% python3 -q
>>> import numpy as np
>>> from numpy import linalg as LA
>>> np.set_printoptions(precision=3, suppress=True, linewidth=120, sign=" ")
>>> mat = np.array([[0, -15, 3, 1, 5],
...     [15, 0, -14, 7, 10],
...     [-3, 14, 0, 4, 5],
...     [-1, -7, -4, 0, -6],
...     [-5, -10, -5, 6, 0]])
>>> np.kron(np.eye(2, dtype=int), mat)
array([[  0, -15,   3,   1,   5,   0,   0,   0,   0,   0],
       [ 15,   0, -14,   7,  10,   0,   0,   0,   0,   0],
       [ -3,  14,   0,   4,   5,   0,   0,   0,   0,   0],
       [ -1,  -7,  -4,   0,  -6,   0,   0,   0,   0,   0],
       [ -5, -10,  -5,   6,   0,   0,   0,   0,   0,   0],
       [  0,   0,   0,   0,   0,   0, -15,   3,   1,   5],
       [  0,   0,   0,   0,   0,  15,   0, -14,   7,  10],
       [  0,   0,   0,   0,   0,  -3,  14,   0,   4,   5],
       [  0,   0,   0,   0,   0,  -1,  -7,  -4,   0,  -6],
       [  0,   0,   0,   0,   0,  -5, -10,  -5,   6,   0]])
>>> np.einsum("ij,ji->", mat, mat)
np.int64(-1364)
>>> np.round(LA.det(mat.T), 3)
np.float64(0.0)
>>> np.round(np.poly(mat), 3) + 0
array([     1.,      0.,    682.,      0.,  60805.,      0.])
>>> round(float(LA.eigvals(mat).sum().real), 3)
-0.0
>>> th = np.radians(30)
>>> R = np.eye(5)
>>> R[2, 2] = R[1, 1] = np.cos(th)
>>> R[2, 1], R[1, 2] = -np.sin(th), np.sin(th)
>>> R
array([[ 1.   ,  0.   ,  0.   ,  0.   ,  0.   ],
       [ 0.   ,  0.866,  0.5  ,  0.   ,  0.   ],
       [ 0.   , -0.5  ,  0.866,  0.   ,  0.   ],
       [ 0.   ,  0.   ,  0.   ,  1.   ,  0.   ],
       [ 0.   ,  0.   ,  0.   ,  0.   ,  1.   ]])
>>> A2 = mat @ R.T
>>> np.round(LA.det(R), 3), round(np.trace(R), 3)
(np.float64(1.0), np.float64(4.732))
>>> np.allclose(LA.norm(mat, axis=1), LA.norm(A2, axis=1))
True
>>> vec = np.array([-5, -1, -1, -4, 0])
>>> np.sort(np.abs(np.degrees(np.angle(LA.eigvals(R)))))
array([  0.,   0.,   0.,  30.,  30.])
>>> F = np.load("case15.npy")
>>> F
array([[ 0.976,  0.118, -0.118, -0.071, -0.118],
       [ 0.118,  0.412,  0.588,  0.353,  0.588],
       [-0.118,  0.588,  0.412, -0.353, -0.588],
       [-0.071,  0.353, -0.353,  0.788, -0.353],
       [-0.118,  0.588, -0.588, -0.353,  0.412]])
>>> proj = np.triu(np.array([[-3, -3, 1, -2, -1],
...     [0, 1, 2, -3, -3],
...     [1, 2, -3, 2, 0],
...     [3, -1, -2, -2, 3],
...     [0, 1, -2, 0, 1]]), 1) + np.eye(5)
>>> A2 = proj @ mat @ LA.inv(proj)
>>> proj @ mat - mat @ proj
array([[-41.,  38.,  85., -74., -61.],
       [ 12., 124.,  12.,  48.,  22.],
       [ -2., -23., -33.,  36.,  15.],
       [-15., -33.,   0.,   3., -22.],
       [  0., -15.,  25., -30., -53.]])
>>> np.trace(A2), np.trace(mat)
(np.float64(0.0), np.int64(0))
>>> np.round(LA.det(A2), 3)
np.float64(-0.0)
>>> round(LA.eigvalsh(F).min(), 3)
np.float64(-1.0)
>>> [round(float(LA.det(F[:i, :i])), 2) + 0 for i in range(1, 6)]
[0.98, 0.39, -0.2, -0.41, -1.0]
>>> np.all(LA.eigvalsh(F) > 0)
np.False_
>>> w, V = LA.eigh(F)
>>> np.unique(w.round(6) + 0, return_counts=True)[1]
array([ 1,  4])
>>> LA.eigvalsh(F + 4 * np.eye(5))
array([ 3.,  5.,  5.,  5.,  5.])
>>> LA.svd(F, compute_uv=False)
array([ 1.,  1.,  1.,  1.,  1.])
>>> w.sum(), round(float(np.trace(F)), 3)
(np.float64(3.0), 3.0)
>>> np.round(V.T @ V, 3) + 0
array([[ 1.,  0.,  0.,  0.,  0.],
       [ 0.,  1.,  0.,  0.,  0.],
       [ 0.,  0.,  1.,  0.,  0.],
       [ 0.,  0.,  0.,  1.,  0.],
       [ 0.,  0.,  0.,  0.,  1.]])
>>> proj = np.triu(np.array([[4, 3, 8, 6, 1],
...     [0, 7, 6, 1, 8],
...     [7, 1, 2, 6, 8],
...     [1, 5, 3, 4, 9],
...     [1, 8, 1, 7, 5]]), 1) + np.eye(5)
>>> A2 = proj @ F @ LA.inv(proj)
>>> np.trace(A2), round(np.trace(F), 3)
(np.float64(3.0), np.float64(3.0))
>>> A2 = LA.inv(F)
>>> (np.abs(A2) > 1e-9).astype(int)
array([[ 1,  1,  1,  1,  1],
       [ 1,  1,  1,  1,  1],
       [ 1,  1,  1,  1,  1],
       [ 1,  1,  1,  1,  1],
       [ 1,  1,  1,  1,  1]])
>>> A2
array([[ 0.976,  0.118, -0.118, -0.071, -0.118],
       [ 0.118,  0.412,  0.588,  0.353,  0.588],
       [-0.118,  0.588,  0.412, -0.353, -0.588],
       [-0.071,  0.353, -0.353,  0.788, -0.353],
       [-0.118,  0.588, -0.588, -0.353,  0.412]])
>>> np.round(LA.slogdet(F)[0], 3)
np.float64(-1.0)
>>> np.round(F @ A2, 3) + 0
array([[ 1.,  0.,  0.,  0.,  0.],
       [ 0.,  1.,  0.,  0.,  0.],
       [ 0.,  0.,  1.,  0.,  0.],
       [ 0.,  0.,  0.,  1.,  0.],
       [ 0.,  0.,  0.,  0.,  1.]])
>>> X = np.tril(np.array([[4, -6, 9, -1], [2, 6, -5, -7], [1, 6, -4, -7], [-3, -2, -6, -2]]), -1) + np.eye(4, dtype=int)
>>> X
array([[ 1,  0,  0,  0],
       [ 2,  1,  0,  0],
       [ 1,  6,  1,  0],
       [-3, -2, -6,  1]])
>>> f = np.array([2, 0, 2, 0])
>>> A2 = X + np.outer(f, np.eye(4)[3])
>>> round(float(LA.det(A2) / LA.det(X)), 3), np.round(1 + LA.solve(X, f)[3], 3)
(143.0, np.float64(143.0))
>>> LA.matrix_rank(A2 - X)
np.int64(1)
>>> LA.matrix_rank(LA.inv(A2) - LA.inv(X), tol=1e-8)
np.int64(1)
>>> A2
array([[ 1.,  0.,  0.,  2.],
       [ 2.,  1.,  0.,  0.],
       [ 1.,  6.,  1.,  2.],
       [-3., -2., -6.,  1.]])
>>> U, s, Vh = LA.svd(X)
>>> np.argmax(s[:-1] / (s[1:] + 1e-6)) + 1
np.int64(3)
>>> A2 = U[:, :3] @ np.diag(s[:3]) @ Vh[:3]
>>> LA.matrix_rank(A2)
np.int64(3)
>>> LA.matrix_rank(X, rtol=0.05)
np.int64(3)
>>> K = np.loadtxt("data.csv", delimiter=",")
>>> K
array([[ 6.,  2.,  2.,  2.,  6.],
       [ 6.,  2.,  2.,  2.,  6.],
       [ 3.,  1.,  1.,  1.,  3.]])
>>> blk = np.stack([K, 3 * K, K[::-1]])
>>> blk.shape
(3, 3, 5)
>>> blk.sum(axis=0)
array([[ 27.,   9.,   9.,   9.,  27.],
       [ 30.,  10.,  10.,  10.,  30.],
       [ 18.,   6.,   6.,   6.,  18.]])
>>> LA.norm(blk, axis=(1, 2))
array([ 13.748,  41.243,  13.748])
>>> (blk @ K.T).shape
(3, 3, 3)
>>> np.einsum("bij,cij->bc", blk, blk)
array([[  189.,   567.,   168.],
       [  567.,  1701.,   504.],
       [  168.,   504.,   189.]])
>>> E = np.loadtxt("mat.csv", delimiter=",")
>>> E
array([[-1.,  5.,  5.,  5., -4.],
       [ 5., -1.,  5.,  5.,  5.],
       [ 5.,  5., -1.,  5.,  5.],
       [ 5.,  5.,  5., -1.,  5.],
       [-4.,  5.,  5.,  5., -1.]])
>>> w, V = LA.eigh(E)
>>> vec = np.array([3, 0, 3, 3, 0])
>>> vec @ E @ vec / (vec @ vec), round(w[0], 3), np.round(w[-1], 3)
(np.float64(9.0), np.float64(-12.107), np.float64(16.107))
>>> V * np.abs(w) @ V.T
array([[ 8.057,  0.709,  0.709,  0.709,  5.057],
       [ 0.709,  9.033,  3.033,  3.033,  0.709],
       [ 0.709,  3.033,  9.033,  3.033,  0.709],
       [ 0.709,  3.033,  3.033,  9.033,  0.709],
       [ 5.057,  0.709,  0.709,  0.709,  8.057]])
>>> LA.eigvalsh(E[1:, 1:])
array([-6., -6., -6., 14.])
>>> vec @ E @ vec
np.float64(243.0)
>>> Q, _ = LA.qr(np.array([[-0.6, 0.0, 0.4, 3.1, 0.8, 0.1],
...     [0.4, 0.8, -1.7, -1.4, -1.3, 0.4],
...     [0.1, 1.0, 2.0, 1.4, -0.8, -1.0],
...     [-0.9, -1.3, -0.1, 0.8, -0.3, 1.2],
...     [0.0, 1.1, 0.7, 0.6, -1.4, 0.5],
...     [0.6, 1.1, -0.3, -0.2, 0.2, 1.9]]))
>>> w = np.array([2, 0, 0, 3, 0, 0])
>>> W0 = Q @ np.diag(w) @ Q.T
>>> W0
array([[ 1.832, -0.694, -0.263, -0.017, -1.033,  0.313],
       [-0.694,  0.309,  0.103, -0.233,  0.302,  0.067],
       [-0.263,  0.103,  0.038, -0.017,  0.141, -0.03 ],
       [-0.017, -0.233, -0.017,  1.255,  0.479, -0.976],
       [-1.033,  0.302,  0.141,  0.479,  0.758, -0.54 ],
       [ 0.313,  0.067, -0.03 , -0.976, -0.54 ,  0.808]])
>>> A2 = np.array([[-3, 0], [1, 1], [3, -3], [-2, 2], [-2, -1], [-2, 0]])
>>> np.einsum("ij->j", W0)
array([ 0.137, -0.146, -0.027,  0.491,  0.106, -0.358])
>>> LA.matrix_rank(W0 @ A2)
np.int64(2)
>>> rk = LA.matrix_rank(W0)
>>> rk
np.int64(2)
>>> N = LA.svd(W0)[2][rk:].T
>>> [int(LA.matrix_rank(W0[:, :j + 1])) for j in range(6)]
[1, 2, 2, 2, 2, 2]
>>> LA.matrix_rank(W0.T @ W0), LA.matrix_rank(W0 @ W0.T)
(np.int64(2), np.int64(2))
>>> np.round(W0 @ N, 3) + 0
array([[ 0.,  0.,  0.,  0.],
       [ 0.,  0.,  0.,  0.],
       [ 0.,  0.,  0.,  0.],
       [ 0.,  0.,  0.,  0.],
       [ 0.,  0.,  0.,  0.],
       [ 0.,  0.,  0.,  0.]])
>>> [int(LA.matrix_rank(W0[:i])) for i in range(1, len(W0) + 1)]
[1, 2, 2, 2, 2, 2]
>>> [int(LA.matrix_rank(np.delete(W0, i, axis=0))) for i in range(6)]
[2, 2, 2, 2, 2, 2]
>>> N.shape
(6, 4)
>>> np.allclose(W0 @ N, 0)
True
>>> np.abs(np.diag(LA.qr(W0)[1])) > 1e-9
array([ True,  True, False, False, False, False])
>>> W0 @ LA.pinv(W0) @ W0
array([[ 1.832, -0.694, -0.263, -0.017, -1.033,  0.313],
       [-0.694,  0.309,  0.103, -0.233,  0.302,  0.067],
       [-0.263,  0.103,  0.038, -0.017,  0.141, -0.03 ],
       [-0.017, -0.233, -0.017,  1.255,  0.479, -0.976],
       [-1.033,  0.302,  0.141,  0.479,  0.758, -0.54 ],
       [ 0.313,  0.067, -0.03 , -0.976, -0.54 ,  0.808]])
>>> np.unique(W0.round(6), axis=0).shape
(6, 6)
>>> LA.lstsq(W0[:-1].T, W0[-1])[2]
np.int32(2)
>>> arr = np.load("sample11.npy")
>>> arr
array([[-0.653,  0.728, -0.207],
       [-0.692, -0.685, -0.228],
       [-0.307, -0.006,  0.952]])
>>> U, s, Vh = LA.svd(arr, full_matrices=False)
>>> s
array([ 1.,  1.,  1.])
>>> np.round(Vh @ Vh.T, 3) + 0
array([[ 1.,  0.,  0.],
       [ 0.,  1.,  0.],
       [ 0.,  0.,  1.]])
>>> U.shape, s.shape, Vh.shape
((3, 3), (3,), (3, 3))
>>> np.allclose(U * s @ Vh, arr)
True
>>> round(float(np.sqrt((s ** 2).sum())), 3), np.round(LA.norm(arr), 3)
(1.732, np.float64(1.732))
>>> np.cumsum(s ** 2) / np.sum(s ** 2)
array([ 0.333,  0.667,  1.   ])
>>> np.round(U.T @ U, 3) + 0
array([[ 1.,  0.,  0.],
       [ 0.,  1.,  0.],
       [ 0.,  0.,  1.]])
